% ipython --no-banner

In [1]: import numpy as np

In [2]: from numpy import linalg as LA

In [3]: np.set_printoptions(precision=2, suppress=True, linewidth=100)

In [4]: W0 = np.load("case12.npy")

In [5]: W0
Out[5]: 
array([[-0.41, -0.59,  0.23,  0.65],
       [ 0.24, -0.55,  0.57, -0.56],
       [ 0.65, -0.48, -0.56,  0.18],
       [ 0.59,  0.33,  0.55,  0.48]])

In [6]: # keeps lengths

In [7]: M2 = W0 / np.sqrt((W0 ** 2).mean(axis=1, keepdims=True))

In [8]: LA.matrix_rank(W0 - W0.mean(axis=1, keepdims=True))
Out[8]: np.int64(3)

In [9]: np.round(W0.T @ W0, 2) + 0
Out[9]: 
array([[1., 0., 0., 0.],
       [0., 1., 0., 0.],
       [0., 0., 1., 0.],
       [0., 0., 0., 1.]])

In [10]: np.round(W0[:, 0] @ W0[:, 2], 2)
Out[10]: np.float64(0.0)

In [11]: LA.pinv(W0)
Out[11]: 
array([[-0.41,  0.24,  0.65,  0.59],
       [-0.59, -0.55, -0.48,  0.33],
       [ 0.23,  0.57, -0.56,  0.55],
       [ 0.65, -0.56,  0.18,  0.48]])

In [12]: x = np.array([4, 1, 7, 7])

In [13]: np.sort(np.abs(np.degrees(np.angle(LA.eigvals(W0)))))
Out[13]: array([  0.  , 121.58, 121.58, 180.  ])

In [14]: [p for p in range(1, 25) if np.allclose(LA.matrix_power(W0, p), np.eye(4))]
Out[14]: []

In [15]: F = np.load("sample19.npy")

In [16]: F
Out[16]: 
array([[0, 2, 0, 0, 0, 2],
       [1, 1, 2, 0, 0, 2],
       [2, 0, 0, 2, 2, 2],
       [2, 4, 1, 4, 3, 3],
       [1, 4, 0, 2, 2, 4],
       [2, 4, 1, 4, 3, 3],
       [0, 2, 0, 0, 0, 2],
       [0, 0, 0, 0, 0, 0],
       [1, 1, 2, 0, 0, 2],
       [4, 5, 3, 4, 2, 4],
       [4, 5, 2, 4, 4, 8],
       [5, 4, 2, 6, 3, 3],
       [0, 0, 0, 0, 0, 0],
       [0, 2, 0, 0, 0, 2],
       [1, 2, 0, 2, 2, 2],
       [0, 2, 0, 0, 0, 2],
       [1, 2, 1, 2, 1, 1],
       [2, 0, 0, 2, 2, 2],
       [5, 4, 2, 6, 3, 3],
       [5, 6, 2, 6, 3, 5],
       [0, 0, 0, 0, 0, 0],
       [3, 3, 3, 2, 0, 2],
       [2, 5, 3, 2, 1, 5]])

In [17]: G = np.cov(F, rowvar=False)

In [18]: F.std(axis=0)
Out[18]: array([1.72, 1.86, 1.12, 2.08, 1.34, 1.77])

In [19]: G.shape
Out[19]: (6, 6)

In [20]: round(float(np.corrcoef(F[:, 5], F[:, 1])[0, 1]), 2)
Out[20]: 0.82

In [21]: M2 = np.c_[F[:, :3] @ np.array([[5, 6, 1], [2, 5, 5], [7, 6, 7]]), np.array([4, 4, 2, 5, 0, 1, 5, 0, 0, 4, 3, 2, 3, 3, 3, 0, 4, 1, 3, 0, 5, 3, 4])]

In [22]: M2
Out[22]: 
array([[ 4, 10, 10,  4],
       [21, 23, 20,  4],
       [10, 12,  2,  2],
       [25, 38, 29,  5],
       [13, 26, 21,  0],
       [25, 38, 29,  1],
       [ 4, 10, 10,  5],
       [ 0,  0,  0,  0],
       [21, 23, 20,  0],
       [51, 67, 50,  4],
       [44, 61, 43,  3],
       [47, 62, 39,  2],
       [ 0,  0,  0,  3],
       [ 4, 10, 10,  3],
       [ 9, 16, 11,  3],
       [ 4, 10, 10,  0],
       [16, 22, 18,  4],
       [10, 12,  2,  1],
       [47, 62, 39,  3],
       [51, 72, 49,  0],
       [ 0,  0,  0,  5],
       [42, 51, 39,  3],
       [41, 55, 48,  4]])

In [23]: LA.matrix_rank(np.c_[F, M2])
Out[23]: np.int64(7)

In [24]: np.round(LA.lstsq(F, M2[:, 0])[0], 2) + 0
Out[24]: array([5., 2., 7., 0., 0., 0.])

In [25]: np.round(LA.norm(M2 - F @ LA.lstsq(F, M2)[0], axis=0), 2) + 0
Out[25]: array([ 0.  ,  0.  ,  0.  , 10.52])

In [26]: A = np.loadtxt("arr.csv", delimiter=",")

In [27]: A
Out[27]: 
array([[-1.09, -0.46,  1.41,  0.28, -0.18, -0.5 ,  0.83,  0.24,  1.37],
       [-0.65, -1.1 ,  1.85,  1.05, -1.3 ,  1.25,  0.3 ,  0.9 , -2.05],
       [-2.9 , -1.64,  4.26,  1.19, -1.08, -0.55,  2.11,  1.02,  2.2 ],
       [-1.38, -0.12,  1.22, -0.14,  0.44, -1.5 ,  1.16, -0.12,  3.34],
       [-1.98, -1.08,  2.86,  0.77, -0.68, -0.45,  1.45,  0.66,  1.64]])

In [28]: rk = LA.matrix_rank(A)

In [29]: rk
Out[29]: np.int64(2)

In [30]: ns = LA.svd(A)[2][rk:].T

In [31]: [int(LA.matrix_rank(A[:i])) for i in range(1, len(A) + 1)]
Out[31]: [1, 2, 2, 2, 2]

In [32]: np.allclose(A @ ns, 0)
Out[32]: True

In [33]: ns.shape
Out[33]: (9, 7)

In [34]: [int(LA.matrix_rank(A[:, :j + 1])) for j in range(9)]
Out[34]: [1, 2, 2, 2, 2, 2, 2, 2, 2]

In [35]: LA.norm(F, axis=1)
Out[35]: 
array([ 2.83,  3.16,  4.  ,  7.42,  6.4 ,  7.42,  2.83,  0.  ,  3.16,  9.27, 11.87,  9.95,  0.  ,
        2.83,  4.12,  2.83,  3.46,  4.  ,  9.95, 11.62,  0.  ,  5.92,  8.25])

In [36]: F[6] @ F[4]
Out[36]: np.int64(16)

In [37]: LA.norm(F, axis=1).argmax()
Out[37]: np.int64(10)

In [38]: round(LA.norm(F, 2), 2)
Out[38]: np.float64(28.85)

In [39]: np.round(LA.norm(F, 1), 2), np.round(LA.norm(F, np.inf), 2)
Out[39]: (np.float64(59.0), np.float64(27.0))

In [40]: np.round(LA.norm(F[6], 1), 2), round(float(LA.norm(F[6], np.inf)), 2)
Out[40]: (np.float64(4.0), 2.0)

In [41]: round(float(LA.norm(F) ** 2 / LA.norm(F, 2) ** 2), 2)
Out[41]: 1.11
